$ python3 -q
>>> import numpy as np
>>> np.set_printoptions(precision=2, suppress=True, linewidth=120)
>>> feats = np.load("block0.npy")
>>> feats
array([[ 1.59, -5.35],
       [-9.24,  1.98],
       [-1.68, -1.3 ]])
>>> np.linalg.svd(feats, compute_uv=False)
array([10.,  5.])
>>> np.zeros(3, 2)
Traceback (most recent call last):
  File "<python-input-5>", line 1, in <module>
    np.zeros(3, 2)
    ~~~~~~~~^^^^^^
TypeError: Cannot interpret '2' as a data type
>>> feats - feats[0]
array([[  0.  ,   0.  ],
       [-10.83,   7.33],
       [ -3.27,   4.05]])
>>> np.count_nonzero(feats)
np.int64(6)
>>> feats.shape
(3, 2)
>>> feats.sum(axis=1)
array([-3.76, -7.26, -2.98])
>>> np.abs(feats).max()
np.float64(9.24)
>>> vec = np.array([-1, -2])
>>> np.linalg.norm(feats @ vec) <= np.linalg.norm(feats, 2) * np.linalg.norm(vec) + 1e-9
np.True_
>>> vec @ feats
Traceback (most recent call last):
  File "<python-input-13>", line 1, in <module>
    vec @ feats
    ~~~~^~~~~~~
ValueError: matmul: Input operand 1 has a mismatch in its core dimension 0, with gufunc signature (n?,k),(k,m?)->(n?,m?) (size 3 is different from 2)
>>> print(feats @ (2 * vec))
[18.22 10.56  8.56]
>>> np.sign((feats @ vec).round(6))
array([1., 1., 1.])
>>> arr = 0.7 ** np.abs(np.subtract.outer(np.arange(4), np.arange(4)))
>>> arr
array([[1.  , 0.7 , 0.49, 0.34],
       [0.7 , 1.  , 0.7 , 0.49],
       [0.49, 0.7 , 1.  , 0.7 ],
       [0.34, 0.49, 0.7 , 1.  ]])
>>> q, Rm = np.linalg.qr(arr)
>>> Rm
array([[-1.36, -1.41, -1.26, -1.01],
       [ 0.  , -0.49, -0.64, -0.59],
       [ 0.  ,  0.  , -0.47, -0.55],
       [ 0.  ,  0.  ,  0.  ,  0.42]])
>>> q @ Rm
array([[1.  , 0.7 , 0.49, 0.34],
       [0.7 , 1.  , 0.7 , 0.49],
       [0.49, 0.7 , 1.  , 0.7 ],
       [0.34, 0.49, 0.7 , 1.  ]])
>>> round(float(abs(Rm[0, 0])), 2), np.round(np.linalg.norm(arr[:, 0]), 2)
(1.36, np.float64(1.36))
>>> np.allclose(Rm.T @ Rm, arr.T @ arr)
True
>>> np.round(q.T @ q, 2) + 0
array([[1., 0., 0., 0.],
       [0., 1., 0., 0.],
       [0., 0., 1., 0.],
       [0., 0., 0., 1.]])
>>> np.abs(np.diag(Rm))
array([1.36, 0.49, 0.47, 0.42])
>>> np.sort(np.linalg.eigvals(Rm))
array([-1.36, -0.49, -0.47,  0.42])
>>> Rm @ Rm
array([[1.85, 2.6 , 3.21, 2.48],
       [0.  , 0.24, 0.62, 0.4 ],
       [0.  , 0.  , 0.22, 0.03],
       [0.  , 0.  , 0.  , 0.17]])
>>> round(float(np.prod(np.diag(Rm))), 2), round(float(np.linalg.det(Rm)), 2)
(-0.13, -0.13)
>>> F = np.load("case5.npy")
>>> F
array([[ 1, -1,  1, -1, -1,  1, -1,  1],
       [ 1,  1, -1, -1, -1, -1,  1,  1],
       [ 1, -1, -1,  1,  1, -1, -1,  1]])
>>> F @ F
Traceback (most recent call last):
  File "<python-input-30>", line 1, in <module>
    F @ F
    ~~^~~
ValueError: matmul: Input operand 1 has a mismatch in its core dimension 0, with gufunc signature (n?,k),(k,m?)->(n?,m?) (size 3 is different from 8)
>>> C2 = F.T @ F
>>> np.linalg.svd(F, compute_uv=False) ** 2
array([8., 8., 8.])
>>> np.linalg.matrix_rank(C2)
np.int64(3)
>>> np.diag(C2)
array([3, 3, 3, 3, 3, 3, 3, 3])
>>> np.trace(C2), (F ** 2).sum()
(np.int64(24), np.int64(24))
>>> C2
array([[ 3, -1, -1, -1, -1, -1, -1,  3],
       [-1,  3, -1, -1, -1, -1,  3, -1],
       [-1, -1,  3, -1, -1,  3, -1, -1],
       [-1, -1, -1,  3,  3, -1, -1, -1],
       [-1, -1, -1,  3,  3, -1, -1, -1],
       [-1, -1,  3, -1, -1,  3, -1, -1],
       [-1,  3, -1, -1, -1, -1,  3, -1],
       [ 3, -1, -1, -1, -1, -1, -1,  3]])
>>> print(np.allclose(C2, C2.T))
True
>>> Y = F / np.linalg.norm(F, axis=1, keepdims=True)
>>> C2 = Y @ Y.T
>>> C2[2].round(2) + 0
array([0., 0., 1.])
>>> U, s, vt = np.linalg.svd(F, full_matrices=False)
>>> print(np.cumsum(s ** 2) / np.sum(s ** 2))
[0.33 0.67 1.  ]
>>> print(U.shape, s.shape, vt.shape)
(3, 3) (3,) (3, 8)
>>> (s > 1e-8).sum()
np.int64(3)
>>> np.round(U.T @ F @ vt.T, 2) + 0
array([[2.83, 0.  , 0.  ],
       [0.  , 2.83, 0.  ],
       [0.  , 0.  , 2.83]])
>>> np.round(U.T @ U, 2) + 0
array([[1., 0., 0.],
       [0., 1., 0.],
       [0., 0., 1.]])
>>> M = np.load("mat.npy")
>>> M
array([[ 1,  1, -1, -1,  1,  1, -1, -1],
       [ 1,  1,  1,  1,  1,  1,  1,  1],
       [ 1,  1,  1,  1, -1, -1, -1, -1]])
>>> # columns 0 and 1 are equal
>>> Y = M / np.sqrt((M ** 2).mean(axis=1, keepdims=True))
>>> np.linalg.matrix_rank(M - M.mean(axis=1, keepdims=True))
np.int64(2)
>>> np.linalg.matrix_rank(Y) == np.linalg.matrix_rank(M)
np.True_
>>> np.linalg.norm(Y, axis=1)
array([2.83, 2.83, 2.83])
>>> Y[0]
array([ 1.,  1., -1., -1.,  1.,  1., -1., -1.])
>>> def softmax(z):
...     e = np.exp(z - z.max(axis=-1, keepdims=True))
...     return e / e.sum(axis=-1, keepdims=True)
... 
>>> softmax(M).sum(axis=1)
array([1., 1., 1.])
>>> S = M @ M.T / np.sqrt(8)
>>> softmax(S).round(6).argmax(axis=1)
array([0, 1, 2])
>>> print(softmax(S)[0] @ M)
[ 1.    1.   -0.79 -0.79  0.89  0.89 -0.89 -0.89]
>>> C2 = M.T @ M
>>> np.allclose(C2, C2.T)
True
>>> C2
array([[ 3,  3,  1,  1,  1,  1, -1, -1],
       [ 3,  3,  1,  1,  1,  1, -1, -1],
       [ 1,  1,  3,  3, -1, -1,  1,  1],
       [ 1,  1,  3,  3, -1, -1,  1,  1],
       [ 1,  1, -1, -1,  3,  3,  1,  1],
       [ 1,  1, -1, -1,  3,  3,  1,  1],
       [-1, -1,  1,  1,  1,  1,  3,  3],
       [-1, -1,  1,  1,  1,  1,  3,  3]])
>>> np.linalg.matrix_rank(C2)
np.int64(3)
>>> np.round(np.linalg.eigvalsh(C2)[::-1], 2) + 0
array([8., 8., 8., 0., 0., 0., 0., 0.])
>>> print(round(np.linalg.norm(M, 1), 2), round(np.linalg.norm(M, np.inf), 2))
3.0 8.0
>>> np.linalg.norm(M, axis=1)
array([2.83, 2.83, 2.83])
>>> np.round(np.linalg.norm(M, 2), 2)
np.float64(2.83)
>>> M[2] @ M[0]
np.int64(0)
>>> round(np.linalg.norm(M[2], 1), 2), round(np.linalg.norm(M[2], np.inf), 2)
(np.float64(8.0), np.float64(1.0))
>>> print(np.linalg.norm(M, axis=1).argmax())
0
>>> print(round(np.linalg.norm(M) ** 2 / np.linalg.norm(M, 2) ** 2, 2))
3.0
>>> w1 = np.array([[-1, 0, -2, -1, -2],
...     [0, 1, -2, 1, 1],
...     [-2, -2, 1, 1, -2],
...     [0, -1, 1, 1, 0],
...     [-2, 1, -1, 1, -2],
...     [-2, 2, -1, -1, -2],
...     [-1, 1, -2, -2, 1],
...     [0, -1, -2, 1, -1]])
>>> beta = np.array([-1, -1, -1, 1, 1])
>>> H = np.maximum(M @ w1 + beta, 0)
>>> (H > 0).mean(axis=0)
array([0.33, 0.33, 0.33, 0.67, 0.33])
>>> cent = np.array([[4, -2], [-2, 5], [-3, -1], [-5, 4], [2, 2]])
>>> (H @ cent).round(6).argmax(axis=1)
array([1, 1, 1])
>>> w1 @ cent
array([[  3,  -4],
       [  1,  13],
       [-16,  -7],
       [ -6,  -2],
       [-16,  10],
       [ -8,   7],
       [ 12,   3],
       [  1,  -1]])
>>> A = np.loadtxt("test15.csv", delimiter=",")
>>> print(A)
[[-5.  0.  0.]
 [ 0.  0.  0.]
 [ 0.  0.  3.]]
>>> np.linalg.svd(A, compute_uv=False)
array([5., 3., 0.])
>>> A.T @ A
array([[25.,  0.,  0.],
       [ 0.,  0.,  0.],
       [ 0.,  0.,  9.]])
>>> A @ A.T
array([[25.,  0.,  0.],
       [ 0.,  0.,  0.],
       [ 0.,  0.,  9.]])
>>> A[:, 1] @ A[:, 0]
np.float64(0.0)
>>> w1 = np.array([[0, 3, 0, 1, 1], [0, 1, 0, 2, 1], [3, 3, 3, 0, 0]])
>>> beta = np.array([2, 0, -2, 2, 2])
>>> H = np.maximum(A @ w1 + beta, 0)
>>> (H > 0).mean(axis=0)
array([1.  , 0.33, 0.33, 0.67, 0.67])
>>> cent = np.array([[0, 0, 3], [3, 8, -5], [-7, -7, -9], [9, 9, 3], [0, -4, -7]])
>>> w1 @ cent
array([[ 18,  29, -19],
       [ 21,  22,  -6],
       [-12,   3, -33]])
>>> (H @ cent).round(6).argmax(axis=1)
array([2, 0, 1])
>>> print([int(np.linalg.matrix_rank(np.linalg.matrix_power(A, p))) for p in range(1, 4)])
[2, 2, 2]
>>> C2 = A.T @ A
>>> print(np.linalg.eigvalsh(C2)[::-1])
[25.  9.  0.]
>>> print((A @ A.T).shape)
(3, 3)
>>> np.allclose(C2, C2.T)
True
>>> m1 = np.loadtxt("arr.csv", delimiter=",")
>>> m1
array([[ 2.31, -0.46, -0.9 ,  0.93],
       [-0.46, -0.84, -1.34, -0.44],
       [-0.9 , -1.34,  0.14,  0.78],
       [ 0.93, -0.44,  0.78,  1.39]])
>>> th = np.radians(97)
>>> Rm = np.eye(4)
>>> Rm[2, 2] = Rm[1, 1] = np.cos(th)
>>> Rm[2, 1], Rm[1, 2] = -np.sin(th), np.sin(th)
>>> Rm
array([[ 1.  ,  0.  ,  0.  ,  0.  ],
       [ 0.  , -0.12,  0.99,  0.  ],
       [ 0.  , -0.99, -0.12,  0.  ],
       [ 0.  ,  0.  ,  0.  ,  1.  ]])
>>> Y = m1 @ Rm.T
>>> np.allclose(np.linalg.norm(m1, axis=1), np.linalg.norm(Y, axis=1))
True
>>> Y
array([[ 2.31, -0.84,  0.57,  0.93],
       [-0.46, -1.23,  1.  , -0.44],
       [-0.9 ,  0.3 ,  1.31,  0.78],
       [ 0.93,  0.83,  0.35,  1.39]])
>>> C2 = Y.T @ Y
>>> np.round(np.linalg.svd(Y, compute_uv=False) ** 2, 2) + 0
array([9., 4., 4., 0.])
>>> C2
array([[ 7.23, -0.88, -0.02,  2.95],
       [-0.88,  3.  , -1.02,  1.15],
       [-0.02, -1.02,  3.16,  1.59],
       [ 2.95,  1.15,  1.59,  3.62]])
>>> np.allclose(C2, C2.T)
True
>>> (Y @ Y.T).shape
(4, 4)
>>> np.linalg.matrix_rank(C2)
np.int64(3)
>>> np.round(np.linalg.eigvalsh(C2)[::-1], 2) + 0
array([9., 4., 4., 0.])
>>> U, s, vt = np.linalg.svd(m1, full_matrices=False)
>>> np.cumsum(s ** 2) / np.sum(s ** 2)
array([0.53, 0.76, 1.  , 1.  ])
>>> round(float(np.sqrt((s ** 2).sum())), 2), round(float(np.linalg.norm(m1)), 2)
(4.12, 4.12)
>>> (s > 1e-8).sum()
np.int64(3)
>>> np.abs(vt[0])
array([0.85, 0.13, 0.07, 0.5 ])
>>> np.round(U.T @ m1 @ vt.T, 2) + 0
array([[3., 0., 0., 0.],
       [0., 2., 0., 0.],
       [0., 0., 2., 0.],
       [0., 0., 0., 0.]])
>>> np.allclose(U * s @ vt, m1)
True
>>> np.round(s / s[0], 2) + 0
array([1.  , 0.67, 0.67, 0.  ])
>>> s.round(2) + 0
array([3., 2., 2., 0.])
